% ipython --no-banner

In [1]: import numpy as np

In [2]: np.set_printoptions(precision=1, suppress=True, linewidth=100, legacy="1.25")

In [3]: def rnd(a):
   ...:     return np.round(a, 1) + 0
   ...: 

In [4]: K = np.load("dump.npy")

In [5]: K
Out[5]: 
array([[1, 0],
       [0, 1]])

In [6]: u, r1 = K[0], K[1]

In [7]: u @ u
Out[7]: 1

In [8]: pr = (u @ r1) / (u @ u) * u

In [9]: (r1 - pr) @ u
Out[9]: 0.0

In [10]: r1 - pr
Out[10]: array([0., 1.])

In [11]: out = np.linalg.inv(K)

In [12]: K @ out
Out[12]: 
array([[1., 0.],
       [0., 1.]])

In [13]: A = np.loadtxt("x.csv", delimiter=",")

In [14]: A
Out[14]: 
array([[1., 2., 1., 1., 2., 0.],
       [0., 2., 1., 2., 1., 2.],
       [0., 2., 1., 0., 2., 1.],
       [3., 3., 1., 0., 3., 1.],
       [3., 3., 0., 0., 0., 2.],
       [0., 2., 2., 3., 1., 0.]])

In [15]: q, V = np.linalg.qr(A[:, :2])[0], np.linalg.qr(A[:, 2:])[0]

In [16]: sv = np.linalg.svd(q.T @ V, compute_uv=False)

In [17]: (sv > 0.9).sum()
Out[17]: 1

In [18]: rnd(np.degrees(np.arccos(sv.clip(0, 1))))
Out[18]: array([ 8.5, 50. ])

In [19]: cov = A.T @ A

In [20]: np.allclose(cov, cov.T)
Out[20]: True

In [21]: np.diag(cov)
Out[21]: array([19., 34.,  8., 14., 19., 10.])

In [22]: np.linalg.matrix_rank(cov)
Out[22]: 6

In [23]: rnd(np.linalg.eigvalsh(cov)[::-1])
Out[23]: array([75.4, 17.4,  7.3,  3.3,  0.5,  0.1])

In [24]: np.trace(cov), (A ** 2).sum()
Out[24]: (104.0, 104.0)

In [25]: cov
Out[25]: 
array([[19., 20.,  4.,  1., 11.,  9.],
       [20., 34., 13., 12., 21., 15.],
       [ 4., 13.,  8.,  9., 10.,  4.],
       [ 1., 12.,  9., 14.,  7.,  4.],
       [11., 21., 10.,  7., 19.,  7.],
       [ 9., 15.,  4.,  4.,  7., 10.]])

In [26]: mat = np.load("test5.npy")

In [27]: mat
Out[27]: 
array([[2, 3, 2, 3],
       [2, 3, 2, 3],
       [2, 3, 2, 3],
       [2, 3, 2, 3]])

In [28]: # column 2 repeats column 0

In [29]: Uu, sv, vt = np.linalg.svd(mat)

In [30]: V = vt[:(sv > 1e-8).sum()]

In [31]: rng = np.random.default_rng(5855)

In [32]: x = mat[3] + 5 * mat[0] + rng.integers(2) * np.eye(4)[3]

In [33]: x
Out[33]: array([12., 18., 12., 19.])

In [34]: np.allclose(V.T @ V @ x, x)
Out[34]: False

In [35]: rnd(V.T @ V)
Out[35]: 
array([[0.2, 0.2, 0.2, 0.2],
       [0.2, 0.3, 0.2, 0.3],
       [0.2, 0.2, 0.2, 0.2],
       [0.2, 0.3, 0.2, 0.3]])

In [36]: np.linalg.matrix_rank(np.vstack([mat, x]))
Out[36]: 2

In [37]: rk = np.linalg.matrix_rank(mat)

In [38]: rk
Out[38]: 1

In [39]: N = np.linalg.svd(mat)[2][rk:].T

In [40]: np.allclose(mat @ N, 0)
Out[40]: True

In [41]: [int(np.linalg.matrix_rank(mat[:, :j + 1])) for j in range(4)]
Out[41]: [1, 1, 1, 1]

In [42]: [int(np.linalg.matrix_rank(mat[:i])) for i in range(1, len(mat) + 1)]
Out[42]: [1, 1, 1, 1]

In [43]: rnd(mat @ N)
Out[43]: 
array([[0., 0., 0.],
       [0., 0., 0.],
       [0., 0., 0.],
       [0., 0., 0.]])

In [44]: W = np.array([[-2, 2, -1], [2, 2, -1], [-1, 1, 2], [0, -1, -2]])

In [45]: coef = np.array([1, -3, 3])

In [46]: H = np.maximum(mat @ W + coef, 0)

In [47]: (H > 0).astype(int)
Out[47]: 
array([[1, 1, 0],
       [1, 1, 0],
       [1, 1, 0],
       [1, 1, 0]])

In [48]: np.linalg.matrix_rank(H)
Out[48]: 1

In [49]: basis = np.array([[0, 3], [2, -1], [-3, -3]])

In [50]: (H @ basis).round(6).argmax(axis=1)
Out[50]: array([0, 0, 0, 0])

In [51]: H @ basis
Out[51]: 
array([[12, -3],
       [12, -3],
       [12, -3],
       [12, -3]])

In [52]: W @ basis
Out[52]: 
array([[  7,  -5],
       [  7,   7],
       [ -4, -10],
       [  4,   7]])
